% python3 -q
>>> import numpy as np
>>> np.set_printoptions(suppress=True, linewidth=120)
>>> E = np.load("mat.npy")
>>> E
array([[0, 1, 2],
       [0, 0, 1],
       [1, 4, 5],
       [0, 1, 2],
       [0, 2, 3],
       [0, 1, 2],
       [1, 4, 5],
       [0, 0, 1],
       [0, 1, 2],
       [0, 0, 0],
       [0, 1, 2],
       [0, 2, 3],
       [0, 0, 0],
       [0, 1, 2],
       [0, 0, 0],
       [0, 0, 1],
       [0, 1, 2],
       [0, 0, 1],
       [0, 0, 0],
       [0, 1, 2],
       [0, 2, 3],
       [0, 3, 4],
       [0, 2, 3],
       [0, 1, 2]])
>>> W2 = E[[7, 21]].astype(float)
>>> for _ in range(5):
...     labels = np.linalg.norm(E[:, None] - W2, axis=-1).argmin(axis=1)
...     W2 = np.array([E[labels == j].mean(axis=0) for j in range(2)])
... 
>>> labels
array([0, 0, 1, 0, 1, 0, 1, 0, 0, 0, 0, 1, 0, 0, 0, 0, 0, 0, 0, 0, 1, 1, 1, 0])
>>> np.round(W2[1] - W2[0], 2)
array([0.29, 2.18, 2.42])
>>> np.bincount(labels)
array([17,  7])
>>> W2.round(2)
array([[0.  , 0.53, 1.29],
       [0.29, 2.71, 3.71]])
>>> A = np.load("sample15.npy")
>>> A
array([[20, -2, -3],
       [-2, 26,  8],
       [-3,  8,  5]])
>>> # symmetric
>>> np.allclose(A @ A.T, A.T @ A)
True
>>> (A + A.T) / 2
array([[20., -2., -3.],
       [-2., 26.,  8.],
       [-3.,  8.,  5.]])
>>> np.round(np.abs(np.linalg.eigvals(A)).max(), 2)
np.float64(29.57)
>>> np.round(np.sort(np.abs(np.linalg.eigvals(A))), 2)
array([ 2.03, 19.41, 29.57])
>>> round(np.linalg.det(A), 2)
np.float64(1162.0)
>>> ev, evecs = np.linalg.eigh(A)
>>> vec = np.array([3, 2, 4])
>>> np.round(evecs * np.maximum(ev, 0) @ evecs.T, 2)
array([[20., -2., -3.],
       [-2., 26.,  8.],
       [-3.,  8.,  5.]])
>>> np.round(np.linalg.eigvalsh(A[1:, 1:]), 2)
array([ 2.3, 28.7])
>>> low = np.linalg.cholesky(A)
>>> np.round(np.prod(np.diag(low)) ** 2, 2), np.round(np.linalg.det(A), 2)
(np.float64(1162.0), np.float64(1162.0))
>>> np.round(A / np.sqrt(np.outer(np.diag(A), np.diag(A))), 2)
array([[ 1.  , -0.09, -0.3 ],
       [-0.09,  1.  ,  0.7 ],
       [-0.3 ,  0.7 ,  1.  ]])
>>> np.linalg.eigvalsh(A).min() > 0
np.True_
>>> u = np.array([0, 2])
>>> np.array([np.convolve(row, u, "same") for row in A])
array([[ 0, 40, -4],
       [ 0, -4, 52],
       [ 0, -6, 16]])
>>> np.correlate(A[1], A[0], "full")
array([   6,  -74, -116,  504,  160])
>>> ev, evecs = np.linalg.eig(A)
>>> round(np.prod(ev), 2)
np.float64(1162.0)
>>> np.round(A @ evecs[:, 0] - ev[0] * evecs[:, 0], 2) + 0
array([0., 0., 0.])
>>> np.round(np.sort(np.linalg.eigvals(A @ A)), 2)
array([  4.1 , 376.63, 874.27])
>>> np.round(np.sort(np.linalg.eigvals(A.T)), 2)
array([ 2.03, 19.41, 29.57])
